% python3 -q
>>> import numpy as np
>>> np.set_printoptions(suppress=True, linewidth=100)
>>> rnd = lambda a: np.round(a, 4) + 0
>>> X = np.load("a.npy")
>>> X
array([[3, 1, 3],
       [3, 3, 1],
       [1, 3, 3]])
>>> rnd(np.fft.fft(X[0]))
array([7.+0.j    , 1.+1.7321j, 1.-1.7321j])
>>> np.allclose(X @ X.T, X.T @ X)
True
>>> X @ (-1.0) ** np.arange(3)
array([5., 1., 1.])
>>> x0 = np.array([-1, -1, -1])
>>> y = X @ x0
>>> y
array([-7, -7, -7])
>>> rnd(np.linalg.solve(X, X[:, 0]))
array([1., 0., 0.])
>>> rnd(np.linalg.solve(X, y))
array([-1., -1., -1.])
>>> rnd(np.linalg.solve(X.T, X[1]))
array([0., 1., 0.])
>>> A = np.array([[2, 0, 4, 0, 0], [0, 0, 0, 0, 0], [0, 5, 1, 0, 4], [2, 0, 1, 1, 0]])
>>> [round(float(x), 4) for x in np.linalg.svd(A, compute_uv=False)[:3]]
[6.5474, 4.7724, 1.5348]
>>> np.linalg.cond(A) > 100
np.True_
>>> x0 = np.array([4, 0, 4, 0, 0])
>>> h = np.maximum(A @ x0, 0)
>>> np.maximum(A @ (3 * x0), 0)
array([72,  0, 12, 36])
>>> A * (h > 1e-9)[:, None]
array([[2, 0, 4, 0, 0],
       [0, 0, 0, 0, 0],
       [0, 5, 1, 0, 4],
       [2, 0, 1, 1, 0]])
>>> np.flatnonzero(h > 1e-9)
array([0, 2, 3])
>>> np.maximum(A @ x0, 0) - np.maximum(-A @ x0, 0)
array([24,  0,  4, 12])
>>> h
array([24,  0,  4, 12])
>>> left, s, VT = np.linalg.svd(A)
>>> np.argmax(s[:-1] / (s[1:] + 1e-6)) + 1
np.int64(3)
>>> rnd(s)
array([6.5474, 4.7724, 1.5348, 0.    ])
>>> M2 = left[:, :3] @ np.diag(s[:3]) @ VT[:3]
>>> rnd(np.linalg.norm(A - M2, 2)), rnd(s[3])
(np.float64(0.0), np.float64(0.0))
>>> np.linalg.matrix_rank(M2)
np.int64(3)
>>> rnd(M2)
array([[2., 0., 4., 0., 0.],
       [0., 0., 0., 0., 0.],
       [0., 5., 1., 0., 4.],
       [2., 0., 1., 1., 0.]])
>>> np.linalg.matrix_rank(A, rtol=0.05)
np.int64(3)
>>> r = np.linalg.matrix_rank(A)
>>> r
np.int64(3)
>>> null = np.linalg.svd(A)[2][r:].T
>>> [int(np.linalg.matrix_rank(A[:i])) for i in range(1, len(A) + 1)]
[1, 1, 2, 3]
>>> [int(np.linalg.matrix_rank(np.delete(A, i, axis=0))) for i in range(4)]
[2, 3, 2, 2]
>>> [int(np.linalg.matrix_rank(A[:, :j + 1])) for j in range(5)]
[1, 2, 3, 3, 3]
>>> np.linalg.matrix_rank(A.T @ A), np.linalg.matrix_rank(A @ A.T)
(np.int64(3), np.int64(3))
>>> left, s, VT = np.linalg.svd(A)
>>> evecs = VT[:(s > 1e-8).sum()]
>>> rng = np.random.default_rng(41115)
>>> x0 = A[3] + 3 * A[1] + rng.integers(2) * np.eye(5)[2]
>>> x0
array([2., 0., 2., 1., 0.])
>>> np.allclose(evecs.T @ evecs @ x0, x0)
False
>>> rnd(np.diag(evecs.T @ evecs))
array([0.7148, 0.6087, 0.9287, 0.3583, 0.3896])
>>> M2 = np.array([[-1]])
>>> basis = np.array([[-2, -3], [3, 0]])
>>> W0 = np.block([[M2, np.array([[2, 3]])], [np.zeros((2, 1)), basis]])
>>> W0
array([[-1.,  2.,  3.],
       [ 0., -2., -3.],
       [ 0.,  3.,  0.]])
>>> gram = W0.T @ W0
>>> np.linalg.matrix_rank(gram)
np.int64(3)
>>> np.allclose(gram, gram.T)
True
>>> rnd(np.linalg.svd(W0, compute_uv=False) ** 2)
array([29.9459,  5.5683,  0.4858])
>>> rnd(np.linalg.eigvalsh(gram)[::-1])
array([29.9459,  5.5683,  0.4858])
>>> u = np.array([1, -1, 0])
>>> M2 = X + np.outer(u, np.eye(3)[0])
>>> M2
array([[4., 1., 3.],
       [2., 3., 1.],
       [1., 3., 3.]])
>>> rnd(np.linalg.det(M2) / np.linalg.det(X)), rnd(1 + np.linalg.solve(X, u)[0])
(np.float64(1.0), np.float64(1.0))
>>> O, r_ = np.linalg.qr(M2)
>>> rnd(O @ r_)
array([[4., 1., 3.],
       [2., 3., 1.],
       [1., 3., 3.]])
>>> np.allclose(r_.T @ r_, M2.T @ M2)
True
>>> O.shape, r_.shape
((3, 3), (3, 3))
>>> rnd(abs(r_[0, 0])), rnd(np.linalg.norm(M2[:, 0]))
(np.float64(4.5826), np.float64(4.5826))
>>> rnd(np.trace(O @ O.T))
np.float64(3.0)
>>> rnd(np.abs(np.diag(r_)))
array([4.5826, 3.3094, 1.8463])
>>> rnd(O.T @ O)
array([[1., 0., 0.],
       [0., 1., 0.],
       [0., 0., 1.]])
